>>> import numpy as np
>>> np.set_printoptions(suppress=True, linewidth=160)
>>> arr = np.diag(np.array([1, 0, 2, 2, 1, 2, 0, 0])) + 4 * np.eye(8, k=1) + 4 * np.eye(8, k=-1)
>>> print(arr)
[[1. 4. 0. 0. 0. 0. 0. 0.]
 [4. 0. 4. 0. 0. 0. 0. 0.]
 [0. 4. 2. 4. 0. 0. 0. 0.]
 [0. 0. 4. 2. 4. 0. 0. 0.]
 [0. 0. 0. 4. 1. 4. 0. 0.]
 [0. 0. 0. 0. 4. 2. 4. 0.]
 [0. 0. 0. 0. 0. 4. 0. 4.]
 [0. 0. 0. 0. 0. 0. 4. 0.]]
>>> B = np.linalg.inv(arr)
>>> print(np.round(np.linalg.slogdet(arr)[0], 1))
1.0
>>> print(B.round(1))
[[-1.4  0.6  1.4 -1.3 -0.7  1.5  0.  -1.5]
 [ 0.6 -0.1 -0.3  0.3  0.2 -0.4  0.   0.4]
 [ 1.4 -0.3 -1.4  1.3  0.7 -1.5  0.   1.5]
 [-1.3  0.3  1.3 -1.  -0.5  1.1  0.  -1.1]
 [-0.7  0.2  0.7 -0.5 -0.5  0.9  0.  -0.9]
 [ 1.5 -0.4 -1.5  1.1  0.9 -1.3  0.   1.3]
 [ 0.   0.   0.   0.   0.   0.   0.   0.2]
 [-1.5  0.4  1.5 -1.1 -0.9  1.3  0.2 -1.3]]
>>> print(np.round(np.linalg.det(arr) * B, 1))
[[-15360.   6656.  15360. -14336.  -8192.  16384.      0. -16384.]
 [  6656.  -1664.  -3840.   3584.   2048.  -4096.      0.   4096.]
 [ 15360.  -3840. -15360.  14336.   8192. -16384.      0.  16384.]
 [-14336.   3584.  14336. -10752.  -6144.  12288.      0. -12288.]
 [ -8192.   2048.   8192.  -6144.  -5120.  10240.      0. -10240.]
 [ 16384.  -4096. -16384.  12288.  10240. -14848.      0.  14848.]
 [     0.      0.      0.      0.      0.      0.      0.   2816.]
 [-16384.   4096.  16384. -12288. -10240.  14848.   2816. -14848.]]
>>> print(np.allclose(B, arr.T))
False
